% python3 -q
>>> import numpy as np
>>> np.set_printoptions(precision=2, suppress=True, linewidth=140, floatmode="fixed")
>>> tidy = lambda a: np.round(a, 2) + 0
>>> mat = np.load("m.npy")
>>> print(mat)
[[-2 -1  0  1  2]
 [ 3  4  5  6  7]
 [ 8  9 10 11 12]]
>>> # looks like rank 2
>>> left, s, vt = np.linalg.svd(mat)
>>> print(np.argmax(s[:-1] / (s[1:] + 1e-6)) + 1)
2
>>> A2 = left[:, :2] @ np.diag(s[:2]) @ vt[:2]
>>> print(tidy(np.abs(mat - A2).max()))
0.0
>>> print(tidy(np.linalg.norm(mat - A2, 2)), tidy(s[2]))
0.0 0.0
>>> print(tidy(A2))
[[-2.00 -1.00  0.00  1.00  2.00]
 [ 3.00  4.00  5.00  6.00  7.00]
 [ 8.00  9.00 10.00 11.00 12.00]]
>>> print(np.unique(mat.round(6), axis=0).shape)
(3, 5)
>>> print(np.linalg.lstsq(mat[:-1].T, mat[-1])[2])
2
>>> def softmax(z):
...     e = np.exp(z - z.max(axis=-1, keepdims=True))
...     return e / e.sum(axis=-1, keepdims=True)
... 
>>> print(tidy(softmax(10 * mat[0])))
[0.00 0.00 0.00 0.00 1.00]
>>> att = mat @ mat.T / np.sqrt(5)
>>> print(tidy(softmax(att)[0] @ mat))
[3.00 4.00 5.00 6.00 7.00]
>>> print(tidy(softmax(att + np.triu(np.full(att.shape, -np.inf), 1))))
[[1.00 0.00 0.00]
 [0.00 1.00 0.00]
 [0.00 0.00 1.00]]
>>> print(tidy(softmax(att)))
[[0.33 0.33 0.33]
 [0.00 0.00 1.00]
 [0.00 0.00 1.00]]
>>> print(np.linalg.cond(mat) > 100)
True
>>> print(np.linalg.matrix_rank(mat, rtol=0.1))
2
>>> left, s, vt = np.linalg.svd(mat)
>>> V = vt[:(s > 1e-8).sum()]
>>> rng = np.random.default_rng(108)
>>> x = mat[0] + -2 * mat[1] + rng.integers(2) * np.eye(5)[1]
>>> print(x)
[ -8.00  -9.00 -10.00 -11.00 -12.00]
>>> print(tidy(np.linalg.norm(x - V.T @ V @ x)))
0.0
>>> M = np.load("layer2.npy")
>>> print(M)
[[-3.00 -2.00  1.00 -2.00  0.00]
 [-2.00 -3.00 -2.00  2.00 -2.00]
 [ 0.00  0.00 -2.00  5.00  2.00]
 [ 0.00  0.00  1.00  3.00  0.00]
 [ 0.00  0.00 -5.00  4.00 -2.00]]
>>> u = np.array([0, -2, 1, 1, -3])
>>> A2 = M + np.outer(u, np.eye(5)[0])
>>> print(tidy(np.linalg.det(A2) / np.linalg.det(M)), tidy(1 + np.linalg.solve(M, u)[0]))
1.03 1.03
>>> print(A2)
[[-3.00 -2.00  1.00 -2.00  0.00]
 [-4.00 -3.00 -2.00  2.00 -2.00]
 [ 1.00  0.00 -2.00  5.00  2.00]
 [ 1.00  0.00  1.00  3.00  0.00]
 [-3.00  0.00 -5.00  4.00 -2.00]]
>>> x = np.array([1, 2, 5, 3, 5])
>>> y = M @ x
>>> print(y)
[ -8.00 -22.00  15.00  14.00 -23.00]
>>> print(tidy(np.linalg.solve(M, y + M[:, 2])))
[1.00 2.00 6.00 3.00 5.00]
>>> print(tidy(np.linalg.solve(M, M[:, 3])))
[0.00 0.00 0.00 1.00 0.00]
>>> K = np.load("mat.npy")
>>> print(K)
[[ 5  6  7  8]
 [ 9 10 11 12]
 [13 14 15 16]
 [17 18 19 20]
 [21 22 23 24]]
>>> left, s, vt = np.linalg.svd(K)
>>> print(tidy(s))
[69.76  1.81  0.00  0.00]
>>> print(np.argmax(s[:-1] / (s[1:] + 1e-6)) + 1)
2
>>> A2 = left[:, :2] @ np.diag(s[:2]) @ vt[:2]
>>> print(np.linalg.matrix_rank(K, rtol=0.05))
1
>>> print(tidy(np.abs(K - A2).max()))
0.0
>>> print(tidy(np.linalg.norm(K - A2) / np.linalg.norm(K)))
0.0
>>> print(tidy(np.linalg.norm(K - A2, 2)), tidy(s[2]))
0.0 0.0
>>> E = np.load("arr.npy")
>>> print(E)
[[6.00 5.00 0.00]
 [5.00 6.00 0.00]
 [0.00 0.00 6.00]]
>>> A2 = E / np.sqrt((E ** 2).mean(axis=1, keepdims=True))
>>> print(tidy(E - E.mean(axis=1, keepdims=True)))
[[ 2.33  1.33 -3.67]
 [ 1.33  2.33 -3.67]
 [-2.00 -2.00  4.00]]
>>> print(np.linalg.matrix_rank(E - E.mean(axis=1, keepdims=True)))
2
>>> z = rng.permutation(3)
>>> A2 = E[:, z] * rng.choice([-1, 1], 3)
>>> print(A2)
[[-6.00 -5.00 -0.00]
 [-5.00 -6.00 -0.00]
 [-0.00 -0.00 -6.00]]
>>> left, _, vt = np.linalg.svd(E.T @ A2)
>>> print(tidy(left @ vt))
[[-1.00  0.00  0.00]
 [ 0.00 -1.00  0.00]
 [ 0.00  0.00 -1.00]]
>>> print(tidy(np.linalg.lstsq(E, A2)[0]))
[[-1.00  0.00  0.00]
 [ 0.00 -1.00  0.00]
 [ 0.00  0.00 -1.00]]
>>> print([round(float(np.linalg.det(A2[:i, :i])), 2) + 0 for i in range(1, 4)])
[-6.0, 11.0, -66.0]
>>> try:
...     np.linalg.cholesky(A2)
... except np.linalg.LinAlgError as e:
...     print(repr(e))
... 
LinAlgError('Matrix is not positive definite')
>>> print(tidy(np.linalg.eigvalsh(A2).min()))
-11.0
>>> print(tidy(np.linalg.matrix_power(E, 4)))
[[7321.00 7320.00    0.00]
 [7320.00 7321.00    0.00]
 [   0.00    0.00 1296.00]]
>>> print(tidy(np.abs(np.linalg.eigvals(E)).max()))
11.0
>>> assert E == E.T
Traceback (most recent call last):
  File "<python-input-65>", line 1, in <module>
    assert E == E.T
           ^^^^^^^^
ValueError: The truth value of an array with more than one element is ambiguous. Use a.any() or a.all()
>>> print(np.allclose(E, E.T))
True
>>> print(np.allclose(E @ E.T, E.T @ E))
True
>>> print(np.trace(E))
18.0
>>> print((E - E.T) / 2)
[[0.00 0.00 0.00]
 [0.00 0.00 0.00]
 [0.00 0.00 0.00]]
>>> print(tidy(np.linalg.det(E)))
66.0
>>> J = np.loadtxt("run13.csv", delimiter=",")
>>> print(J)
[[ 1.00 -2.00  4.00]
 [ 1.00 -1.00  1.00]
 [ 1.00  0.00  0.00]]
>>> u = np.array([4, -4, 5])
>>> A2 = J + np.outer(u, np.eye(3)[1])
>>> print(tidy(np.linalg.det(A2) / np.linalg.det(J)), tidy(1 + np.linalg.solve(J, u)[1]))
18.5 18.5
>>> print(A2)
[[ 1.00  2.00  4.00]
 [ 1.00 -5.00  1.00]
 [ 1.00  5.00  0.00]]
>>> print(tidy(np.linalg.eigvals(J).sum().real))
0.0
>>> print(tidy(np.linalg.eigvals(J)))
[ 2.00 -1.00 -1.00]
>>> print(tidy(np.linalg.det(J.T)))
2.0
>>> print(tidy(np.poly(J)))
[ 1.00  0.00 -3.00 -2.00]
>>> print(tidy(np.linalg.det(2 * J)), tidy(np.linalg.det(J)))
16.0 2.0
>>> x = np.array([2, 1, 4])
>>> print((J * x).sum(axis=1))
[16.00  5.00  2.00]
>>> print(J @ (2 * x))
[32.00 10.00  4.00]
>>> print(np.linalg.norm(J @ x) <= np.linalg.norm(J, 2) * np.linalg.norm(x) + 1e-9)
True
>>> print(J * x)
[[ 2.00 -2.00 16.00]
 [ 2.00 -1.00  4.00]
 [ 2.00  0.00  0.00]]
>>> print(np.einsum("ij,j->i", J, x))
[16.00  5.00  2.00]
>>> A = np.loadtxt("w.csv", delimiter=",")
>>> print(tidy(A))
[[ 0.28 -0.07  0.15  0.41  0.07]
 [-0.07  0.02 -0.04 -0.10 -0.02]
 [ 0.15 -0.04  0.08  0.22  0.04]
 [ 0.41 -0.10  0.22  0.60  0.10]
 [ 0.07 -0.02  0.04  0.10  0.02]]
>>> x = np.array([2, 0, 0, 2, -2])
>>> print(tidy(A @ A @ x))
[ 1.26 -0.29  0.68  1.85  0.29]
>>> u = np.array([-5, -1, -5])
>>> X = np.array([np.roll(u, i) for i in range(3)])
>>> print(X)
[[-5 -1 -5]
 [-5 -5 -1]
 [-1 -5 -5]]
>>> W1 = np.array([[2, 0, 1], [2, 3, 2], [3, 0, 3]])
>>> coef = np.array([2, -3, 3])
>>> hid = np.maximum(X @ W1 + coef, 0)
>>> print(np.linalg.matrix_rank(hid))
0
>>> cent = np.array([[5, 3, 0], [7, 8, 1], [8, 7, 2]])
>>> print(hid @ cent)
[[0 0 0]
 [0 0 0]
 [0 0 0]]
>>> print((hid @ cent).round(6).argmax(axis=1))
[0 0 0]
>>> u = np.array([1, 2, 2])
>>> A2 = X + np.outer(u, np.eye(3)[2])
>>> print(tidy(np.linalg.det(A2) / np.linalg.det(X)), tidy(1 + np.linalg.solve(X, u)[2]))
0.93 0.93
>>> print(np.linalg.matrix_rank(np.linalg.inv(A2) - np.linalg.inv(X), tol=1e-8))
1
>>> print(np.sort(np.abs(np.fft.fft(X[0]))), tidy(np.sort(np.linalg.svd(X, compute_uv=False))))
[ 4.00  4.00 11.00] [ 4.00  4.00 11.00]
>>> print((X @ X)[0])
[35 35 51]
>>> print(tidy(np.fft.fft(X[0])))
[-11.00+0.00j  -2.00-3.46j  -2.00+3.46j]
>>> print(np.allclose(X @ X.T, X.T @ X))
True
>>> print(tidy(np.abs(np.linalg.eigvals(X)).max()))
11.0
>>> u = np.array([0, -4, -1, 3, -5])
>>> W0 = np.array([np.roll(u, i) for i in range(5)])
>>> print(W0)
[[ 0 -4 -1  3 -5]
 [-5  0 -4 -1  3]
 [ 3 -5  0 -4 -1]
 [-1  3 -5  0 -4]
 [-4 -1  3 -5  0]]
>>> Q, Rm = np.linalg.qr(W0)
>>> print(tidy(np.trace(Q @ Q.T)))
5.0
>>> print(tidy(Q.T @ Q))
[[1.00 0.00 0.00 0.00 0.00]
 [0.00 1.00 0.00 0.00 0.00]
 [0.00 0.00 1.00 0.00 0.00]
 [0.00 0.00 0.00 1.00 0.00]
 [0.00 0.00 0.00 0.00 1.00]]
>>> print(tidy(abs(Rm[0, 0])), tidy(np.linalg.norm(W0[:, 0])))
7.14 7.14
>>> print(np.allclose(Rm.T @ Rm, W0.T @ W0))
True
>>> print(tidy(np.abs(np.diag(Rm))))
[7.14 6.87 6.74 6.14 6.00]
>>> print(Q.shape, Rm.shape)
(5, 5) (5, 5)
